$ python3 -q
>>> import numpy as np
>>> from numpy import linalg as LA
>>> np.set_printoptions(precision=2, suppress=True, linewidth=160)
>>> M2 = np.array([[-2, 2, -4, 9, 9, -8, 5, 9, 6, -3],
...     [5, -6, 1, 6, -5, 0, 8, -4, 0, -5],
...     [-6, 1, -9, 8, 8, -1, 1, -5, -8, 8],
...     [2, 7, 3, -3, -1, -6, -4, -3, -5, 5],
...     [2, 1, -4, -3, -1, -2, -3, 9, 8, 9],
...     [8, 6, -3, 8, -4, 3, -7, -8, 9, 8],
...     [3, 7, 9, 7, 1, -9, 5, -9, 5, -3],
...     [-5, 7, 8, -1, 7, 8, 3, 5, -3, 8],
...     [-9, -7, -8, 3, 3, -6, -1, 6, -6, 2],
...     [-1, 4, 4, -4, -7, 3, -5, 5, 4, 1]])
>>> W0 = np.triu(M2, 1)
>>> print(W0)
[[ 0  2 -4  9  9 -8  5  9  6 -3]
 [ 0  0  1  6 -5  0  8 -4  0 -5]
 [ 0  0  0  8  8 -1  1 -5 -8  8]
 [ 0  0  0  0 -1 -6 -4 -3 -5  5]
 [ 0  0  0  0  0 -2 -3  9  8  9]
 [ 0  0  0  0  0  0 -7 -8  9  8]
 [ 0  0  0  0  0  0  0 -9  5 -3]
 [ 0  0  0  0  0  0  0  0 -3  8]
 [ 0  0  0  0  0  0  0  0  0  2]
 [ 0  0  0  0  0  0  0  0  0  0]]
>>> # triangular, det is the product of the diagonal
>>> print(LA.lstsq(W0[:-1].T, W0[-1])[2])
9
>>> try:
...     LA.inv(W0)
... except LA.LinAlgError as e:
...     print(e)
... 
Singular matrix
>>> print(round(np.trace(LA.pinv(W0) @ W0), 2))
9.0
>>> left, sig, vt = LA.svd(W0)
>>> vecs = vt[:(sig > 1e-8).sum()]
>>> rng = np.random.default_rng(3010)
>>> x0 = W0[8] + 5 * W0[5] + rng.integers(2) * np.eye(10)[1]
>>> print(x0)
[  0.   1.   0.   0.   0.   0. -35. -40.  45.  42.]
>>> print(np.round(vecs.T @ vecs, 2) + 0)
[[0. 0. 0. 0. 0. 0. 0. 0. 0. 0.]
 [0. 1. 0. 0. 0. 0. 0. 0. 0. 0.]
 [0. 0. 1. 0. 0. 0. 0. 0. 0. 0.]
 [0. 0. 0. 1. 0. 0. 0. 0. 0. 0.]
 [0. 0. 0. 0. 1. 0. 0. 0. 0. 0.]
 [0. 0. 0. 0. 0. 1. 0. 0. 0. 0.]
 [0. 0. 0. 0. 0. 0. 1. 0. 0. 0.]
 [0. 0. 0. 0. 0. 0. 0. 1. 0. 0.]
 [0. 0. 0. 0. 0. 0. 0. 0. 1. 0.]
 [0. 0. 0. 0. 0. 0. 0. 0. 0. 1.]]
>>> print(np.allclose(vecs.T @ vecs @ x0, x0))
True
>>> left, sig, vt = LA.svd(W0)
>>> print(sig.round(2) + 0)
[22.02 21.   18.7  15.37  8.76  7.31  2.27  0.96  0.    0.  ]
>>> M2 = left[:, :8] @ np.diag(sig[:8]) @ vt[:8]
>>> print(round(float(np.abs(W0 - M2).max()), 2))
0.0
>>> print(round(LA.norm(W0 - M2) / LA.norm(W0), 2))
0.0
>>> def softmax(z):
...     e = np.exp(z - z.max(axis=-1, keepdims=True))
...     return e / e.sum(axis=-1, keepdims=True)
... 
>>> print(np.round(softmax(W0[1] + 4), 2) + 0)
[0.   0.   0.   0.12 0.   0.   0.88 0.   0.   0.  ]
>>> S = W0 @ W0.T / np.sqrt(10)
>>> print(np.round(softmax(S + np.triu(np.full(S.shape, -np.inf), 1)), 2) + 0)
[[1.   0.   0.   0.   0.   0.   0.   0.   0.   0.  ]
 [0.   1.   0.   0.   0.   0.   0.   0.   0.   0.  ]
 [0.   0.   1.   0.   0.   0.   0.   0.   0.   0.  ]
 [0.   0.   0.   1.   0.   0.   0.   0.   0.   0.  ]
 [0.   0.   0.   0.   1.   0.   0.   0.   0.   0.  ]
 [0.   0.   0.   0.   0.   1.   0.   0.   0.   0.  ]
 [0.   0.   0.   0.   0.   0.   1.   0.   0.   0.  ]
 [0.   0.   0.99 0.   0.   0.   0.   0.01 0.   0.  ]
 [0.   0.   0.2  0.03 0.37 0.2  0.   0.2  0.   0.  ]
 [0.1  0.1  0.1  0.1  0.1  0.1  0.1  0.1  0.1  0.1 ]]
>>> print(softmax(S).round(6).argmax(axis=1))
[0 1 2 3 4 5 6 2 4 0]
>>> print([round(float(x), 2) for x in LA.svd(W0, compute_uv=False)[:3]])
[22.02, 21.0, 18.7]
>>> print(np.argsort(-LA.norm(W0, axis=0).round(6), kind="stable")[:3])
[7 9 8]
>>> print(LA.matrix_rank(W0, rtol=0.1))
7
>>> print(np.round(LA.norm(W0, 2) / LA.norm(W0), 2))
0.54
>>> feats = np.load("dump.npy")
>>> print(feats)
[[  4  -5   2   3   1   0   5]
 [  2  -1   1  -4  -4   4  -4]
 [ 10  -8   5  -9 -11  12  -7]]
>>> print(LA.cond(feats) > 100)
True
>>> print(np.round(feats @ LA.pinv(feats) @ feats, 2) + 0)
[[  4.  -5.   2.   3.   1.   0.   5.]
 [  2.  -1.   1.  -4.  -4.   4.  -4.]
 [ 10.  -8.   5.  -9. -11.  12.  -7.]]
>>> print(np.round(softmax(10 * feats[2]), 2) + 0)
[0. 0. 0. 0. 0. 1. 0.]
>>> print(np.round(softmax(feats[2]), 2) + 0)
[0.12 0.   0.   0.   0.   0.88 0.  ]
>>> print(softmax(feats).sum(axis=1))
[1. 1. 1.]
>>> print(np.round(softmax(feats[2] + 5), 2) + 0)
[0.12 0.   0.   0.   0.   0.88 0.  ]
>>> S = feats @ feats.T / np.sqrt(7)
>>> print(np.round(softmax(S + np.triu(np.full(S.shape, -np.inf), 1)), 2) + 0)
[[1. 0. 0.]
 [0. 1. 0.]
 [0. 0. 1.]]
>>> print(np.round(softmax(S), 2) + 0)
[[1. 0. 0.]
 [0. 0. 1.]
 [0. 0. 1.]]
